>>> import numpy as np
>>> np.set_printoptions(precision=2, suppress=True, linewidth=120, sign=" ")
>>> arr = np.loadtxt("run2.csv", delimiter=",")
>>> print(arr)
[[12. -3.  9.  3.  6.  3.]
 [-3.  4. -3. -1. -2. -1.]
 [ 9. -3. 12.  3.  6.  3.]
 [ 3. -1.  3.  4.  2.  1.]
 [ 6. -2.  6.  2.  7.  2.]
 [ 3. -1.  3.  1.  2.  4.]]
>>> A2 = arr / np.linalg.norm(arr, axis=1, keepdims=True)
>>> C2 = A2 @ A2.T
>>> print(round(float(np.degrees(np.arccos(np.clip(C2[0, 4], -1, 1)))), 2))
18.13
>>> print((np.abs(C2) > 0.9).astype(int))
[[ 1  0  1  0  1  0]
 [ 0  1  0  0  0  0]
 [ 1  0  1  0  1  0]
 [ 0  0  0  1  0  0]
 [ 1  0  1  0  1  0]
 [ 0  0  0  0  0  1]]
>>> print(np.argwhere(np.triu(np.abs(C2) > 0.95, 1)))
[[ 0  2]
 [ 0  4]
 [ 2  4]]
>>> print(np.linalg.norm(A2, axis=1))
[ 1.  1.  1.  1.  1.  1.]
>>> print(C2[0])
[ 1.   -0.87  0.97  0.87  0.95  0.87]
>>> evals, vecs = np.linalg.eigh(arr)
>>> vec = np.array([1, 1, 2, -1, 2, 0])
>>> print(np.abs(arr).sum(axis=1).max(), np.abs(evals).max())
36.0 28.0
>>> print((np.sign(vecs[:, -1].round(6)) == np.sign(vecs[0, -1].round(6))).astype(int))
[ 1  0  1  1  1  1]
>>> print(vecs * np.maximum(evals, 0) @ vecs.T)
[[12. -3.  9.  3.  6.  3.]
 [-3.  4. -3. -1. -2. -1.]
 [ 9. -3. 12.  3.  6.  3.]
 [ 3. -1.  3.  4.  2.  1.]
 [ 6. -2.  6.  2.  7.  2.]
 [ 3. -1.  3.  1.  2.  4.]]
>>> f = np.array([1, 1])
>>> print(np.correlate(arr[1], arr[3], "full"))
[ -3.  -2.  -7.   0.  -1. -31.   2. -18.  -4.  -5.  -3.]
>>> X = np.load("layer0.npy")
>>> print(X)
[[ 3  3  3  1  1  2]
 [ 7  7  7  5  5  6]
 [ 2  2  2  0  0  1]
 [ 3  3  3  1  1  2]
 [ 6  6  6  4  4  5]
 [ 7  7  7  5  5  6]]
>>> A2 = X / np.sqrt((X ** 2).mean(axis=1, keepdims=True))
>>> print(np.linalg.matrix_rank(X - X.mean(axis=1, keepdims=True)))
1
>>> print(A2[2])
[ 1.36  1.36  1.36  0.    0.    0.68]
>>> A2 = np.array([[1, -5], [2, 4], [-5, 3]])
>>> mat = np.tile(A2, (2, 3))
>>> print(mat)
[[ 1 -5  1 -5  1 -5]
 [ 2  4  2  4  2  4]
 [-5  3 -5  3 -5  3]
 [ 1 -5  1 -5  1 -5]
 [ 2  4  2  4  2  4]
 [-5  3 -5  3 -5  3]]
>>> A2 = mat / np.sqrt((mat ** 2).mean(axis=1, keepdims=True))
>>> print(mat - mat.mean(axis=1, keepdims=True))
[[ 3. -3.  3. -3.  3. -3.]
 [-1.  1. -1.  1. -1.  1.]
 [-4.  4. -4.  4. -4.  4.]
 [ 3. -3.  3. -3.  3. -3.]
 [-1.  1. -1.  1. -1.  1.]
 [-4.  4. -4.  4. -4.  4.]]
>>> print(np.linalg.norm(A2, axis=1))
[ 2.45  2.45  2.45  2.45  2.45  2.45]
>>> print(mat @ mat)
[[  8  -8   8  -8   8  -8]
 [-12  12 -12  12 -12  12]
 [  4  -4   4  -4   4  -4]
 [  8  -8   8  -8   8  -8]
 [-12  12 -12  12 -12  12]
 [  4  -4   4  -4   4  -4]]
>>> print(np.allclose(mat, mat.T))
False
>>> print(np.allclose(mat @ mat.T, mat.T @ mat))
False
>>> print(round(float(np.linalg.det(mat)), 2))
0.0
>>> U, sigma, vt = np.linalg.svd(mat)
>>> vecs = vt[:(sigma > 1e-8).sum()]
>>> rng = np.random.default_rng(5611)
>>> vec = mat[5] + -3 * mat[1] + rng.integers(2) * np.eye(6)[5]
>>> print(vec)
[-11.  -9. -11.  -9. -11.  -8.]
>>> print(np.round(vecs.T @ vecs, 2) + 0)
[[ 0.33  0.    0.33  0.    0.33  0.  ]
 [ 0.    0.33  0.    0.33  0.    0.33]
 [ 0.33  0.    0.33  0.    0.33  0.  ]
 [ 0.    0.33  0.    0.33  0.    0.33]
 [ 0.33  0.    0.33  0.    0.33  0.  ]
 [ 0.    0.33  0.    0.33  0.    0.33]]
>>> print(np.linalg.matrix_rank(np.vstack([mat, vec])))
3
>>> print(np.diag(vecs.T @ vecs))
[ 0.33  0.33  0.33  0.33  0.33  0.33]
>>> print(np.allclose(vecs.T @ vecs @ vec, vec))
False
>>> U, sigma, vt = np.linalg.svd(mat, full_matrices=False)
>>> print(round(np.sqrt((sigma ** 2).sum()), 2), round(float(np.linalg.norm(mat)), 2))
21.91 21.91
>>> print((sigma > 1e-8).sum())
2
>>> print(U.shape, sigma.shape, vt.shape)
(6, 6) (6,) (6, 6)
>>> print(np.abs(vt[0]))
[ 0.24  0.52  0.24  0.52  0.24  0.52]
>>> print(sigma.round(2) + 0)
[ 18.27  12.09   0.     0.     0.     0.  ]
>>> rk = np.linalg.matrix_rank(mat)
>>> print(rk)
2
>>> null = np.linalg.svd(mat)[2][rk:].T
>>> print([int(np.linalg.matrix_rank(mat[:i])) for i in range(1, len(mat) + 1)])
[1, 2, 2, 2, 2, 2]
>>> print(np.allclose(mat @ null, 0))
True
>>> print(null.shape)
(6, 4)
>>> print(np.round(mat @ null, 2) + 0)
[[ 0.  0.  0.  0.]
 [ 0.  0.  0.  0.]
 [ 0.  0.  0.  0.]
 [ 0.  0.  0.  0.]
 [ 0.  0.  0.  0.]
 [ 0.  0.  0.  0.]]
>>> print([int(np.linalg.matrix_rank(np.delete(mat, i, axis=0))) for i in range(6)])
[2, 2, 2, 2, 2, 2]
>>> print([int(np.linalg.matrix_rank(mat[:, :j + 1])) for j in range(6)])
[1, 2, 2, 2, 2, 2]
>>> print(np.round(null @ null.T, 2) + 0)
[[ 0.67  0.   -0.33  0.   -0.33  0.  ]
 [ 0.    0.67  0.   -0.33  0.   -0.33]
 [-0.33  0.    0.67  0.   -0.33  0.  ]
 [ 0.   -0.33  0.    0.67  0.   -0.33]
 [-0.33  0.   -0.33  0.    0.67  0.  ]
 [ 0.   -0.33  0.   -0.33  0.    0.67]]
